$ python3 -q
>>> import numpy as np
>>> np.set_printoptions(precision=2, suppress=True, linewidth=140, legacy="1.25")
>>> def rd(a):
...     return np.round(a, 2) + 0
... 
>>> A = np.load("run14.npy")
>>> print(A)
[[ 5  5  5  5  5  5  5  5  5  5  5  5  5  5  5]
 [ 5 10 10 10 10 10 10 10 10 10 10 10 10 10 10]
 [ 5 10 15 15 15 15 15 15 15 15 15 15 15 15 15]
 [ 5 10 15 20 20 20 20 20 20 20 20 20 20 20 20]
 [ 5 10 15 20 25 25 25 25 25 25 25 25 25 25 25]
 [ 5 10 15 20 25 30 30 30 30 30 30 30 30 30 30]
 [ 5 10 15 20 25 30 35 35 35 35 35 35 35 35 35]
 [ 5 10 15 20 25 30 35 40 40 40 40 40 40 40 40]
 [ 5 10 15 20 25 30 35 40 45 45 45 45 45 45 45]
 [ 5 10 15 20 25 30 35 40 45 50 50 50 50 50 50]
 [ 5 10 15 20 25 30 35 40 45 50 55 55 55 55 55]
 [ 5 10 15 20 25 30 35 40 45 50 55 60 60 60 60]
 [ 5 10 15 20 25 30 35 40 45 50 55 60 65 65 65]
 [ 5 10 15 20 25 30 35 40 45 50 55 60 65 70 70]
 [ 5 10 15 20 25 30 35 40 45 50 55 60 65 70 75]]
>>> vals, evecs = np.linalg.eigh(A)
>>> x0 = np.array([-4, -2, 4, 4, -3, -2, 1, 1, 2, 0, 3, 3, -1, -1, 3])
>>> print(np.abs(A).sum(axis=1).max(), rd(np.abs(vals).max()))
600 487.27
>>> print(x0 @ A @ x0 / (x0 @ x0), rd(vals[0]), rd(vals[-1]))
52.55 1.26 487.27
>>> L = np.linalg.cholesky(A)
>>> print(rd(np.diag(L) ** 2))
[5. 5. 5. 5. 5. 5. 5. 5. 5. 5. 5. 5. 5. 5. 5.]
>>> u = np.array([0, 0, 2, 0, 2, 3, 1, 3, 2, 1, 0, 1, 3, 1, 1])
>>> M2 = A + np.outer(u, np.eye(15)[2])
>>> print(rd(np.linalg.det(M2) / np.linalg.det(A)), rd(1 + np.linalg.solve(A, u)[2]))
1.8 1.8
>>> print(np.linalg.matrix_rank(M2 - A))
1
>>> u = np.array([-5, -1, 4, 0, -1, 5, -3, 4, -4])
>>> data = u[np.abs(np.subtract.outer(np.arange(9), np.arange(9)))]
>>> print(data)
[[-5 -1  4  0 -1  5 -3  4 -4]
 [-1 -5 -1  4  0 -1  5 -3  4]
 [ 4 -1 -5 -1  4  0 -1  5 -3]
 [ 0  4 -1 -5 -1  4  0 -1  5]
 [-1  0  4 -1 -5 -1  4  0 -1]
 [ 5 -1  0  4 -1 -5 -1  4  0]
 [-3  5 -1  0  4 -1 -5 -1  4]
 [ 4 -3  5 -1  0  4 -1 -5 -1]
 [-4  4 -3  5 -1  0  4 -1 -5]]
>>> vals, evecs = np.linalg.eigh(data)
>>> print(rd(np.linalg.eigvalsh(data + 4 * np.eye(9))))
[-9.6  -9.38 -8.18 -3.83 -3.75 -2.39  5.1   7.3  15.75]
>>> print(rd(evecs.T @ data @ evecs))
[[-13.6    0.     0.     0.     0.     0.     0.     0.     0.  ]
 [  0.   -13.38   0.     0.     0.     0.     0.     0.     0.  ]
 [  0.     0.   -12.18   0.     0.     0.     0.     0.     0.  ]
 [  0.     0.     0.    -7.83   0.     0.     0.     0.     0.  ]
 [  0.     0.     0.     0.    -7.75   0.     0.     0.     0.  ]
 [  0.     0.     0.     0.     0.    -6.39   0.     0.     0.  ]
 [  0.     0.     0.     0.     0.     0.     1.1    0.     0.  ]
 [  0.     0.     0.     0.     0.     0.     0.     3.3    0.  ]
 [  0.     0.     0.     0.     0.     0.     0.     0.    11.75]]
>>> print(rd(vals))
[-13.6  -13.38 -12.18  -7.83  -7.75  -6.39   1.1    3.3   11.75]
>>> print(rd(np.linalg.eigvalsh(data @ data)))
[  1.21  10.89  40.82  60.11  61.35 137.98 148.44 179.12 185.09]
>>> print(rd(np.linalg.svd(data, compute_uv=False)))
[13.6  13.38 12.18 11.75  7.83  7.75  6.39  3.3   1.1 ]
>>> print(rd(evecs.T @ evecs))
[[1. 0. 0. 0. 0. 0. 0. 0. 0.]
 [0. 1. 0. 0. 0. 0. 0. 0. 0.]
 [0. 0. 1. 0. 0. 0. 0. 0. 0.]
 [0. 0. 0. 1. 0. 0. 0. 0. 0.]
 [0. 0. 0. 0. 1. 0. 0. 0. 0.]
 [0. 0. 0. 0. 0. 1. 0. 0. 0.]
 [0. 0. 0. 0. 0. 0. 1. 0. 0.]
 [0. 0. 0. 0. 0. 0. 0. 1. 0.]
 [0. 0. 0. 0. 0. 0. 0. 0. 1.]]
>>> print((vals > 1e-8).sum(), (vals < -1e-8).sum())
3 6
